In [1]: import numpy as np

In [2]: np.set_printoptions(precision=2, suppress=True, linewidth=160, sign=" ")

In [3]: f = np.array([-2, 1, -2, 0, -1, -2, 1, -1, 2, 1, 1, 1, 1, 2])

In [4]: r1 = np.array([-2, 1, -2, -2, -2, 2, 2, -2, 0])

In [5]: arr = np.outer(f, r1)

In [6]: arr
Out[6]: 
array([[ 4, -2,  4,  4,  4, -4, -4,  4,  0],
       [-2,  1, -2, -2, -2,  2,  2, -2,  0],
       [ 4, -2,  4,  4,  4, -4, -4,  4,  0],
       [ 0,  0,  0,  0,  0,  0,  0,  0,  0],
       [ 2, -1,  2,  2,  2, -2, -2,  2,  0],
       [ 4, -2,  4,  4,  4, -4, -4,  4,  0],
       [-2,  1, -2, -2, -2,  2,  2, -2,  0],
       [ 2, -1,  2,  2,  2, -2, -2,  2,  0],
       [-4,  2, -4, -4, -4,  4,  4, -4,  0],
       [-2,  1, -2, -2, -2,  2,  2, -2,  0],
       [-2,  1, -2, -2, -2,  2,  2, -2,  0],
       [-2,  1, -2, -2, -2,  2,  2, -2,  0],
       [-2,  1, -2, -2, -2,  2,  2, -2,  0],
       [-4,  2, -4, -4, -4,  4,  4, -4,  0]])

In [7]: np.linalg.norm(arr, axis=1).argmax()
Out[7]: np.int64(0)

In [8]: np.linalg.norm(arr, axis=1)
Out[8]: array([ 10.77,   5.39,  10.77,   0.  ,   5.39,  10.77,   5.39,   5.39,  10.77,   5.39,   5.39,   5.39,   5.39,  10.77])

In [9]: print(arr[2] @ arr[7])
58

In [10]: print(np.round(np.linalg.norm(arr[2] - arr[7]), 2))
5.39

In [11]: round(np.linalg.norm(arr, "nuc"), 2)
Out[11]: np.float64(28.5)

In [12]: round(float(np.linalg.norm(arr) ** 2 / np.linalg.norm(arr, 2) ** 2), 2)
Out[12]: 1.0

In [13]: round(float(np.linalg.norm(arr[2], 1)), 2), round(float(np.linalg.norm(arr[2], np.inf)), 2)
Out[13]: (30.0, 4.0)

In [14]: Uu, sigma, VT = np.linalg.svd(arr)

In [15]: print(sigma.round(2) + 0)
[ 28.5   0.    0.    0.    0.    0.    0.    0.    0. ]

In [16]: out = Uu[:, :1] @ np.diag(sigma[:1]) @ VT[:1]

In [17]: print(round(float(np.abs(arr - out).max()), 2))
0.0

In [18]: Uu, sigma, VT = np.linalg.svd(arr)

In [19]: vecs = VT[:(sigma > 1e-8).sum()]

In [20]: rng = np.random.default_rng(99233)

In [21]: vec = arr[10] + 2 * arr[6] + rng.integers(2) * np.eye(9)[5]

In [22]: vec
Out[22]: array([-6.,  3., -6., -6., -6.,  6.,  6., -6.,  0.])

In [23]: print(np.linalg.matrix_rank(np.vstack([arr, vec])))
1

In [24]: vecs.T @ vecs
Out[24]: 
array([[ 0.14, -0.07,  0.14,  0.14,  0.14, -0.14, -0.14,  0.14,  0.  ],
       [-0.07,  0.03, -0.07, -0.07, -0.07,  0.07,  0.07, -0.07,  0.  ],
       [ 0.14, -0.07,  0.14,  0.14,  0.14, -0.14, -0.14,  0.14,  0.  ],
       [ 0.14, -0.07,  0.14,  0.14,  0.14, -0.14, -0.14,  0.14,  0.  ],
       [ 0.14, -0.07,  0.14,  0.14,  0.14, -0.14, -0.14,  0.14,  0.  ],
       [-0.14,  0.07, -0.14, -0.14, -0.14,  0.14,  0.14, -0.14,  0.  ],
       [-0.14,  0.07, -0.14, -0.14, -0.14,  0.14,  0.14, -0.14,  0.  ],
       [ 0.14, -0.07,  0.14,  0.14,  0.14, -0.14, -0.14,  0.14,  0.  ],
       [ 0.  ,  0.  ,  0.  ,  0.  ,  0.  ,  0.  ,  0.  ,  0.  ,  0.  ]])

In [25]: data = np.load("test2.npy")

In [26]: data
Out[26]: 
array([[ 0,  0,  0,  0,  0,  1,  1,  1,  0,  0,  0,  0,  1,  0,  0],
       [ 0,  0,  1,  0,  1,  0,  0,  0,  1,  1,  0,  1,  0,  1,  1],
       [ 0,  1,  0,  0,  1,  0,  0,  0,  1,  1,  0,  1,  0,  1,  0],
       [ 0,  0,  0,  0,  0,  0,  1,  1,  0,  0,  1,  0,  1,  0,  0],
       [ 0,  1,  1,  0,  0,  0,  0,  0,  1,  1,  0,  1,  0,  0,  1],
       [ 1,  0,  0,  0,  0,  0,  1,  1,  0,  0,  1,  0,  1,  0,  0],
       [ 1,  0,  0,  1,  0,  1,  0,  0,  0,  0,  0,  0,  1,  0,  0],
       [ 1,  0,  0,  1,  0,  1,  0,  0,  0,  0,  1,  0,  1,  0,  0],
       [ 0,  1,  1,  0,  1,  0,  0,  0,  0,  1,  0,  1,  0,  1,  0],
       [ 0,  1,  1,  0,  1,  0,  0,  0,  1,  0,  0,  0,  0,  1,  0],
       [ 0,  0,  0,  1,  0,  1,  0,  1,  0,  0,  0,  0,  0,  0,  0],
       [ 0,  1,  1,  0,  1,  0,  0,  0,  1,  0,  0,  0,  0,  0,  0],
       [ 1,  0,  0,  1,  0,  1,  1,  1,  0,  0,  0,  0,  0,  0,  0],
       [ 0,  1,  1,  0,  0,  0,  0,  0,  1,  1,  0,  0,  0,  0,  1],
       [ 0,  1,  0,  0,  1,  0,  0,  0,  0,  0,  0,  0,  0,  1,  0]])

In [27]: labels = rng.permutation(15)

In [28]: out = data[:, labels] * rng.choice([-1, 1], 15)

In [29]: out
Out[29]: 
array([[ 0,  1,  0,  0,  0,  0,  0, -1,  0,  0,  0, -1,  0, -1,  0],
       [ 1,  0,  0, -1,  0,  1, -1,  0,  0, -1,  0,  0, -1,  0,  1],
       [ 1,  0,  0,  0,  0,  1, -1,  0,  0, -1, -1,  0, -1,  0,  0],
       [ 0,  1,  0,  0,  1,  0,  0, -1,  0,  0,  0, -1,  0,  0,  0],
       [ 1,  0,  0, -1,  0,  0, -1,  0,  0, -1, -1,  0,  0,  0,  1],
       [ 0,  1, -1,  0,  1,  0,  0, -1,  0,  0,  0, -1,  0,  0,  0],
       [ 0,  0, -1,  0,  0,  0,  0, -1, -1,  0,  0,  0,  0, -1,  0],
       [ 0,  0, -1,  0,  1,  0,  0, -1, -1,  0,  0,  0,  0, -1,  0],
       [ 1,  0,  0,  0,  0,  1,  0,  0,  0, -1, -1,  0, -1,  0,  1],
       [ 0,  0,  0,  0,  0,  1, -1,  0,  0,  0, -1,  0, -1,  0,  1],
       [ 0,  1,  0,  0,  0,  0,  0,  0, -1,  0,  0,  0,  0, -1,  0],
       [ 0,  0,  0,  0,  0,  1, -1,  0,  0,  0, -1,  0,  0,  0,  1],
       [ 0,  1, -1,  0,  0,  0,  0,  0, -1,  0,  0, -1,  0, -1,  0],
       [ 1,  0,  0, -1,  0,  0, -1,  0,  0,  0, -1,  0,  0,  0,  1],
       [ 0,  0,  0,  0,  0,  1,  0,  0,  0,  0, -1,  0, -1,  0,  0]])

In [30]: Uu, _, VT = np.linalg.svd(data.T @ out)

In [31]: labels
Out[31]: array([  9,   7,   0,  14,  10,   4,   8,  12,   3,  11,   1,   6,  13,   5,   2])

In [32]: W0 = np.loadtxt("a.csv", delimiter=",")

In [33]: W0
Out[33]: 
array([[ 0.58,  0.01, -0.19, -0.2 ,  0.05, -0.06, -0.13,  0.08, -0.11, -0.16,  0.27, -0.17],
       [ 0.01,  0.52, -0.14, -0.13, -0.09,  0.01, -0.2 , -0.03, -0.15,  0.36, -0.08,  0.06],
       [-0.19, -0.14,  0.82, -0.09,  0.05, -0.15, -0.05,  0.12, -0.08,  0.11,  0.04, -0.16],
       [-0.2 , -0.13, -0.09,  0.67,  0.03,  0.03, -0.01, -0.06,  0.1 ,  0.13,  0.33,  0.12],
       [ 0.05, -0.09,  0.05,  0.03,  0.81,  0.34, -0.06, -0.05, -0.1 ,  0.03, -0.03, -0.09],
       [-0.06,  0.01, -0.15,  0.03,  0.34,  0.27, -0.02,  0.15,  0.03,  0.01, -0.14,  0.13],
       [-0.13, -0.2 , -0.05, -0.01, -0.06, -0.02,  0.54, -0.11, -0.32, -0.19, -0.07,  0.17],
       [ 0.08, -0.03,  0.12, -0.06, -0.05,  0.15, -0.11,  0.82,  0.02, -0.06,  0.06,  0.28],
       [-0.11, -0.15, -0.08,  0.1 , -0.1 ,  0.03, -0.32,  0.02,  0.67, -0.13, -0.16, -0.12],
       [-0.16,  0.36,  0.11,  0.13,  0.03,  0.01, -0.19, -0.06, -0.13,  0.41,  0.05,  0.04],
       [ 0.27, -0.08,  0.04,  0.33, -0.03, -0.14, -0.07,  0.06, -0.16,  0.05,  0.55, -0.05],
       [-0.17,  0.06, -0.16,  0.12, -0.09,  0.13,  0.17,  0.28, -0.12,  0.04, -0.05,  0.34]])

In [34]: r = np.linalg.matrix_rank(W0)

In [35]: r
Out[35]: np.int64(7)

In [36]: ns = np.linalg.svd(W0)[2][r:].T

In [37]: print(ns.shape)
(12, 5)

In [38]: print([int(np.linalg.matrix_rank(W0[:i])) for i in range(1, len(W0) + 1)])
[1, 2, 3, 4, 5, 6, 7, 7, 7, 7, 7, 7]

In [39]: np.allclose(W0 @ ns, 0)
Out[39]: True
